$ python -q
>>> import numpy as np
>>> np.set_printoptions(precision=2, suppress=True, linewidth=140)
>>> tidy = lambda a: np.round(a, 2) + 0
>>> r0 = np.array([2, 1, 0, -1, -2, -1, 0, 2, 1, 1, 1, 0]) + 0.5
>>> K = np.outer(r0, r0) / (r0 @ r0)
>>> K
array([[ 0.25,  0.15,  0.05, -0.05, -0.15, -0.05,  0.05,  0.25,  0.15,  0.15,  0.15,  0.05],
       [ 0.15,  0.09,  0.03, -0.03, -0.09, -0.03,  0.03,  0.15,  0.09,  0.09,  0.09,  0.03],
       [ 0.05,  0.03,  0.01, -0.01, -0.03, -0.01,  0.01,  0.05,  0.03,  0.03,  0.03,  0.01],
       [-0.05, -0.03, -0.01,  0.01,  0.03,  0.01, -0.01, -0.05, -0.03, -0.03, -0.03, -0.01],
       [-0.15, -0.09, -0.03,  0.03,  0.09,  0.03, -0.03, -0.15, -0.09, -0.09, -0.09, -0.03],
       [-0.05, -0.03, -0.01,  0.01,  0.03,  0.01, -0.01, -0.05, -0.03, -0.03, -0.03, -0.01],
       [ 0.05,  0.03,  0.01, -0.01, -0.03, -0.01,  0.01,  0.05,  0.03,  0.03,  0.03,  0.01],
       [ 0.25,  0.15,  0.05, -0.05, -0.15, -0.05,  0.05,  0.25,  0.15,  0.15,  0.15,  0.05],
       [ 0.15,  0.09,  0.03, -0.03, -0.09, -0.03,  0.03,  0.15,  0.09,  0.09,  0.09,  0.03],
       [ 0.15,  0.09,  0.03, -0.03, -0.09, -0.03,  0.03,  0.15,  0.09,  0.09,  0.09,  0.03],
       [ 0.15,  0.09,  0.03, -0.03, -0.09, -0.03,  0.03,  0.15,  0.09,  0.09,  0.09,  0.03],
       [ 0.05,  0.03,  0.01, -0.01, -0.03, -0.01,  0.01,  0.05,  0.03,  0.03,  0.03,  0.01]])
>>> # projection: eigenvalues are 0 or 1
>>> out = K / np.sqrt((K ** 2).mean(axis=1, keepdims=True))
>>> tidy(K - K.mean(axis=1, keepdims=True))
array([[ 0.17,  0.07, -0.03, -0.13, -0.23, -0.13, -0.03,  0.17,  0.07,  0.07,  0.07, -0.03],
       [ 0.1 ,  0.04, -0.02, -0.08, -0.14, -0.08, -0.02,  0.1 ,  0.04,  0.04,  0.04, -0.02],
       [ 0.03,  0.01, -0.01, -0.03, -0.05, -0.03, -0.01,  0.03,  0.01,  0.01,  0.01, -0.01],
       [-0.03, -0.01,  0.01,  0.03,  0.05,  0.03,  0.01, -0.03, -0.01, -0.01, -0.01,  0.01],
       [-0.1 , -0.04,  0.02,  0.08,  0.14,  0.08,  0.02, -0.1 , -0.04, -0.04, -0.04,  0.02],
       [-0.03, -0.01,  0.01,  0.03,  0.05,  0.03,  0.01, -0.03, -0.01, -0.01, -0.01,  0.01],
       [ 0.03,  0.01, -0.01, -0.03, -0.05, -0.03, -0.01,  0.03,  0.01,  0.01,  0.01, -0.01],
       [ 0.17,  0.07, -0.03, -0.13, -0.23, -0.13, -0.03,  0.17,  0.07,  0.07,  0.07, -0.03],
       [ 0.1 ,  0.04, -0.02, -0.08, -0.14, -0.08, -0.02,  0.1 ,  0.04,  0.04,  0.04, -0.02],
       [ 0.1 ,  0.04, -0.02, -0.08, -0.14, -0.08, -0.02,  0.1 ,  0.04,  0.04,  0.04, -0.02],
       [ 0.1 ,  0.04, -0.02, -0.08, -0.14, -0.08, -0.02,  0.1 ,  0.04,  0.04,  0.04, -0.02],
       [ 0.03,  0.01, -0.01, -0.03, -0.05, -0.03, -0.01,  0.03,  0.01,  0.01,  0.01, -0.01]])
>>> tidy(np.linalg.norm(out, axis=1))
array([3.46, 3.46, 3.46, 3.46, 3.46, 3.46, 3.46, 3.46, 3.46, 3.46, 3.46, 3.46])
>>> tidy(out[10])
array([ 1.73,  1.04,  0.35, -0.35, -1.04, -0.35,  0.35,  1.73,  1.04,  1.04,  1.04,  0.35])
>>> np.allclose(K[:-1].T @ np.linalg.lstsq(K[:-1].T, K[-1])[0], K[-1])
True
>>> np.abs(np.diag(np.linalg.qr(K)[1])) > 1e-9
array([ True, False, False, False, False, False, False, False, False, False, False, False])
>>> np.linalg.lstsq(K[:-1].T, K[-1])[2]
np.int32(1)
>>> tidy(np.abs(np.linalg.eigvals(K)).max())
np.float64(1.0)
>>> np.allclose(K @ K.T, K.T @ K)
True
>>> tidy(np.sort(np.abs(np.linalg.eigvals(K))))
array([0., 0., 0., 0., 0., 0., 0., 0., 0., 0., 0., 1.])
>>> C2 = K.T @ K
>>> (K @ K.T).shape
(12, 12)
>>> np.linalg.matrix_rank(C2)
np.int64(1)
>>> tidy(C2)
array([[ 0.25,  0.15,  0.05, -0.05, -0.15, -0.05,  0.05,  0.25,  0.15,  0.15,  0.15,  0.05],
       [ 0.15,  0.09,  0.03, -0.03, -0.09, -0.03,  0.03,  0.15,  0.09,  0.09,  0.09,  0.03],
       [ 0.05,  0.03,  0.01, -0.01, -0.03, -0.01,  0.01,  0.05,  0.03,  0.03,  0.03,  0.01],
       [-0.05, -0.03, -0.01,  0.01,  0.03,  0.01, -0.01, -0.05, -0.03, -0.03, -0.03, -0.01],
       [-0.15, -0.09, -0.03,  0.03,  0.09,  0.03, -0.03, -0.15, -0.09, -0.09, -0.09, -0.03],
       [-0.05, -0.03, -0.01,  0.01,  0.03,  0.01, -0.01, -0.05, -0.03, -0.03, -0.03, -0.01],
       [ 0.05,  0.03,  0.01, -0.01, -0.03, -0.01,  0.01,  0.05,  0.03,  0.03,  0.03,  0.01],
       [ 0.25,  0.15,  0.05, -0.05, -0.15, -0.05,  0.05,  0.25,  0.15,  0.15,  0.15,  0.05],
       [ 0.15,  0.09,  0.03, -0.03, -0.09, -0.03,  0.03,  0.15,  0.09,  0.09,  0.09,  0.03],
       [ 0.15,  0.09,  0.03, -0.03, -0.09, -0.03,  0.03,  0.15,  0.09,  0.09,  0.09,  0.03],
       [ 0.15,  0.09,  0.03, -0.03, -0.09, -0.03,  0.03,  0.15,  0.09,  0.09,  0.09,  0.03],
       [ 0.05,  0.03,  0.01, -0.01, -0.03, -0.01,  0.01,  0.05,  0.03,  0.03,  0.03,  0.01]])
>>> out = np.array([[2, -2, 2, -2, -1, 2, 1, -2, -1, 1],
...     [2, 0, 1, 2, -2, 2, 0, 1, -1, 2],
...     [1, 0, 1, 1, 0, -2, 2, -1, 1, 0],
...     [-2, 1, 0, -2, -2, 2, 2, 2, 0, -1],
...     [2, 1, -1, -2, -2, 2, 1, 2, 2, 0],
...     [1, -1, -2, 2, 2, 0, 0, 1, 0, -2],
...     [0, 0, 0, -1, 2, 1, -1, 0, 0, -1],
...     [-2, 2, -1, 2, -2, 2, 2, 0, -1, 2],
...     [-2, 1, 1, 2, 1, 2, -2, -1, -1, -1],
...     [2, -2, 0, 1, -2, -2, 0, 0, 0, 0]])
>>> mat = np.triu(out, 1)
>>> mat
array([[ 0, -2,  2, -2, -1,  2,  1, -2, -1,  1],
       [ 0,  0,  1,  2, -2,  2,  0,  1, -1,  2],
       [ 0,  0,  0,  1,  0, -2,  2, -1,  1,  0],
       [ 0,  0,  0,  0, -2,  2,  2,  2,  0, -1],
       [ 0,  0,  0,  0,  0,  2,  1,  2,  2,  0],
       [ 0,  0,  0,  0,  0,  0,  0,  1,  0, -2],
       [ 0,  0,  0,  0,  0,  0,  0,  0,  0, -1],
       [ 0,  0,  0,  0,  0,  0,  0,  0, -1,  2],
       [ 0,  0,  0,  0,  0,  0,  0,  0,  0, -1],
       [ 0,  0,  0,  0,  0,  0,  0,  0,  0,  0]])
>>> # row 8 repeats row 6
>>> np.linalg.matrix_rank(mat, rtol=0.1)
np.int64(7)
>>> np.linalg.cond(mat) > 100
np.True_
>>> W1 = np.array([[-2, 1, -2],
...     [1, 2, 1],
...     [1, -2, 2],
...     [-1, 1, 1],
...     [1, 1, -2],
...     [2, -1, 1],
...     [0, -1, -1],
...     [2, 2, 1],
...     [-2, 2, -2],
...     [2, 2, 0]])
>>> b = np.array([9, 4, 2])
>>> hid = np.maximum(mat @ W1 + b, 0)
>>> (hid > 0).mean(axis=0)
array([0.9, 0.8, 0.9])
>>> (hid > 0).astype(int)
array([[1, 0, 1],
       [1, 1, 1],
       [0, 1, 0],
       [1, 0, 1],
       [1, 1, 1],
       [1, 1, 1],
       [1, 1, 1],
       [1, 1, 1],
       [1, 1, 1],
       [1, 1, 1]])
>>> cent = np.array([[2, 0, 2], [1, -2, 0], [-2, 1, 1]])
>>> (hid @ cent).round(6).argmax(axis=1)
array([2, 2, 0, 2, 0, 2, 2, 2, 2, 2])
>>> W1 @ cent
array([[ 1, -4, -6],
       [ 2, -3,  3],
       [-4,  6,  4],
       [-3, -1, -1],
       [ 7, -4,  0],
       [ 1,  3,  5],
       [ 1,  1, -1],
       [ 4, -3,  5],
       [ 2, -6, -6],
       [ 6, -4,  4]])
>>> U, sv, VT = np.linalg.svd(mat, full_matrices=False)
>>> tidy(U.T @ U)
array([[1., 0., 0., 0., 0., 0., 0., 0., 0., 0.],
       [0., 1., 0., 0., 0., 0., 0., 0., 0., 0.],
       [0., 0., 1., 0., 0., 0., 0., 0., 0., 0.],
       [0., 0., 0., 1., 0., 0., 0., 0., 0., 0.],
       [0., 0., 0., 0., 1., 0., 0., 0., 0., 0.],
       [0., 0., 0., 0., 0., 1., 0., 0., 0., 0.],
       [0., 0., 0., 0., 0., 0., 1., 0., 0., 0.],
       [0., 0., 0., 0., 0., 0., 0., 1., 0., 0.],
       [0., 0., 0., 0., 0., 0., 0., 0., 1., 0.],
       [0., 0., 0., 0., 0., 0., 0., 0., 0., 1.]])
>>> tidy(np.sqrt((sv ** 2).sum())), tidy(np.linalg.norm(mat))
(np.float64(9.8), np.float64(9.8))
>>> X = np.loadtxt("sample0.csv", delimiter=",")
>>> X
array([[ 2.,  2.,  2.,  2.,  2.,  2.],
       [ 2.,  4.,  4.,  4.,  4.,  4.],
       [ 2.,  4.,  6.,  6.,  6.,  6.],
       [ 2.,  4.,  6.,  8.,  8.,  8.],
       [ 2.,  4.,  6.,  8., 10., 10.],
       [ 2.,  4.,  6.,  8., 10., 12.]])
>>> x = np.array([1, 0, 0, -3, -1, -2])
>>> y = X @ x
>>> b, lr = np.zeros(6), 1 / np.linalg.norm(X, 2) ** 2
>>> for i in range(6):
...     b -= lr * X.T @ (X @ b - y)
...     if i % 2 == 0: print(i, round(np.linalg.norm(X @ b - y), 2))
... 
0 5.5
2 5.38
4 5.26
>>> tidy(np.linalg.cond(X))
np.float64(64.89)
>>> tidy(b)
array([-0.33, -0.68, -1.01, -1.3 , -1.51, -1.62])
>>> feats = np.array([[0, 2, 0, 0, 0, 0],
...     [-2, 1, 0, 0, 0, 0],
...     [1, 1, 0, 0, 0, 0],
...     [0, 0, 0, 2, 0, 0],
...     [0, 0, -2, 1, 0, 0],
...     [0, 0, 1, 1, 0, 0],
...     [0, 0, 0, 0, 0, 2],
...     [0, 0, 0, 0, -2, 1],
...     [0, 0, 0, 0, 1, 1]])
>>> feats
array([[ 0,  2,  0,  0,  0,  0],
       [-2,  1,  0,  0,  0,  0],
       [ 1,  1,  0,  0,  0,  0],
       [ 0,  0,  0,  2,  0,  0],
       [ 0,  0, -2,  1,  0,  0],
       [ 0,  0,  1,  1,  0,  0],
       [ 0,  0,  0,  0,  0,  2],
       [ 0,  0,  0,  0, -2,  1],
       [ 0,  0,  0,  0,  1,  1]])
>>> th = np.radians(60)
>>> R = np.eye(6)
>>> R[2, 2] = R[3, 3] = np.cos(th)
>>> R[2, 3], R[3, 2] = -np.sin(th), np.sin(th)
>>> tidy(R)
array([[ 1.  ,  0.  ,  0.  ,  0.  ,  0.  ,  0.  ],
       [ 0.  ,  1.  ,  0.  ,  0.  ,  0.  ,  0.  ],
       [ 0.  ,  0.  ,  0.5 , -0.87,  0.  ,  0.  ],
       [ 0.  ,  0.  ,  0.87,  0.5 ,  0.  ,  0.  ],
       [ 0.  ,  0.  ,  0.  ,  0.  ,  1.  ,  0.  ],
       [ 0.  ,  0.  ,  0.  ,  0.  ,  0.  ,  1.  ]])
>>> out = feats @ R.T
>>> np.allclose(np.linalg.norm(feats, axis=1), np.linalg.norm(out, axis=1))
True
>>> tidy(np.abs(out - feats).max(axis=0))
array([0.  , 0.  , 1.73, 2.23, 0.  , 0.  ])
>>> tidy(np.linalg.svd(feats, compute_uv=False)), tidy(np.linalg.svd(out, compute_uv=False))
(array([2.57, 2.57, 2.57, 2.09, 2.09, 2.09]), array([2.57, 2.57, 2.57, 2.09, 2.09, 2.09]))
>>> T = np.stack([feats, 4 * feats, feats[::-1]])
>>> T.shape
(3, 9, 6)
>>> np.linalg.matrix_rank(T)
array([6, 6, 6])
>>> tidy(np.linalg.norm(T, axis=(1, 2)))
array([ 5.74, 22.98,  5.74])
>>> (T @ feats.T).shape
(3, 9, 9)
>>> out = np.c_[feats[:, :2] @ np.array([[2, -2], [1, 0]]), np.array([2, 1, 1, 1, 2, 1, 2, 2, 2])]
>>> out
array([[ 2,  0,  2],
       [-3,  4,  1],
       [ 3, -2,  1],
       [ 0,  0,  1],
       [ 0,  0,  2],
       [ 0,  0,  1],
       [ 0,  0,  2],
       [ 0,  0,  2],
       [ 0,  0,  2]])
>>> np.linalg.matrix_rank(out)
np.int64(3)
>>> tidy(np.linalg.norm(out - feats @ np.linalg.lstsq(feats, out)[0], axis=0))
array([0.  , 0.  , 1.45])
>>> np.linalg.matrix_rank(np.c_[feats, out])
np.int64(7)
>>> M = np.array([[-0.7, 8.0, 0.0, -0.7, 2.2, -0.7, -0.3],
...     [-1.1, -20.0, -0.7, -0.9, -1.1, -0.4, 1.9],
...     [0.2, -12.0, -1.1, 0.3, 0.8, -0.4, 0.5],
...     [-1.0, 36.0, 0.3, 1.3, -0.8, -1.7, -0.9],
...     [-0.5, 2.0, 0.5, -0.7, -1.3, -0.8, 0.4]])
>>> M
array([[ -0.7,   8. ,   0. ,  -0.7,   2.2,  -0.7,  -0.3],
       [ -1.1, -20. ,  -0.7,  -0.9,  -1.1,  -0.4,   1.9],
       [  0.2, -12. ,  -1.1,   0.3,   0.8,  -0.4,   0.5],
       [ -1. ,  36. ,   0.3,   1.3,  -0.8,  -1.7,  -0.9],
       [ -0.5,   2. ,   0.5,  -0.7,  -1.3,  -0.8,   0.4]])
>>> U, sv, VT = np.linalg.svd(M)
>>> tidy(sv)
array([43.77,  3.26,  2.44,  1.59,  0.58])
>>> out = U[:, :1] @ np.diag(sv[:1]) @ VT[:1]
>>> np.linalg.matrix_rank(M, rtol=0.05)
np.int64(3)
>>> x = np.array([3, -1, 1, -3, -2, -5, 2])
>>> M @ np.eye(7)[3]
array([-0.7, -0.9,  0.3,  1.3, -0.7])
>>> M @ (2 * x)
array([-19. ,  53.4,  24. , -68.6,  13. ])
>>> out = np.array([[1, 3, 3],
...     [0, 0, -1],
...     [-3, -3, 3],
...     [-2, -3, 2],
...     [-2, -1, 2],
...     [-1, 1, 1],
...     [-2, 0, 3]])
>>> tidy(np.einsum("ik,kj->ji", M, out))
array([[ -2.4,   1.6,   0.7,   0.6,   2. ],
       [ -2.9,   2.2,   1.8,  -8.7,  -0.4],
       [ -8.7,  15.9,  12.6, -41.5,  -5.6]])
>>> tidy(out.T @ M.T)
array([[ -2.4,   1.6,   0.7,   0.6,   2. ],
       [ -2.9,   2.2,   1.8,  -8.7,  -0.4],
       [ -8.7,  15.9,  12.6, -41.5,  -5.6]])
>>> F = np.load("arr.npy")
>>> F
array([[ 0.9,  0.6,  0.1, -0.9,  0.2,  0. ,  0.8, -1.6,  0.2, -0.3,  1.7,  0.6,  2.4, -0.4],
       [ 1.3, -0.3,  0.7, -1. , -0.7,  1. ,  0.7, -0.5,  1. , -0.3,  0.6, -0.6,  1.4,  4. ],
       [-0.3,  0.4,  1.1, -0.8,  0. ,  0.8,  1.4, -0.6, -1. , -0.1, -0.7,  0.5,  0.8, -0.9],
       [ 0.2, -1.2,  1. , -0.8, -0.9, -0.9,  0. , -0.9, -0.1, -0.8,  0.8,  0.2, -0.4,  0.5],
       [ 0.6,  0.4,  0. ,  0.8,  2.2,  1. , -3.1,  1.2,  1.3, -0.8, -1.1,  0. ,  1.1,  0.2],
       [ 0.1,  0.1, -1.1,  1.4, -1.9, -1.2, -0.2,  1.2, -1. , -0.4, -1.2, -0.3,  1.5, -0.7],
       [ 1.5,  0.1, -1.6,  1.6,  0. , -0.5, -1.8, -1.8,  2.1,  0.1, -0.1,  1.1, -2.5, -0.2],
       [ 2. , -1.8,  0.6, -0.9, -0.7,  1.3,  0.4,  0. , -1.1,  1.1, -0.8,  1.8,  1. , -0.6],
       [-1.3,  1.3,  0. ,  0.9,  0.4,  0.3,  1.2,  0.6,  2.1,  0.6,  1. ,  1.3,  1.1,  1. ],
       [ 0.2,  0.4, -0.8,  0.9,  1. ,  1.8, -0.4,  0.5, -1.7, -0.5,  0. , -0.1, -1. ,  1.6],
       [-0.3, -0.2, -0.7,  2.1, -0.3, -0.5, -0.3,  1.7,  1. , -0.1,  0.1, -0.1, -0.5,  0.2],
       [ 0.4, -2. , -0.5, -1.6,  0.2, -0.1,  0.6,  2.7,  0.2,  1.3, -0.9,  0.7, -0.1, -0.2]])
>>> th = np.radians(90)
>>> R = np.eye(14)
>>> R[0, 0] = R[9, 9] = np.cos(th)
>>> R[0, 9], R[9, 0] = -np.sin(th), np.sin(th)
>>> out = F @ R.T
>>> np.allclose(np.linalg.norm(F, axis=1), np.linalg.norm(out, axis=1))
True
>>> tidy(np.linalg.det(R)), np.trace(R)
(np.float64(1.0), np.float64(12.0))
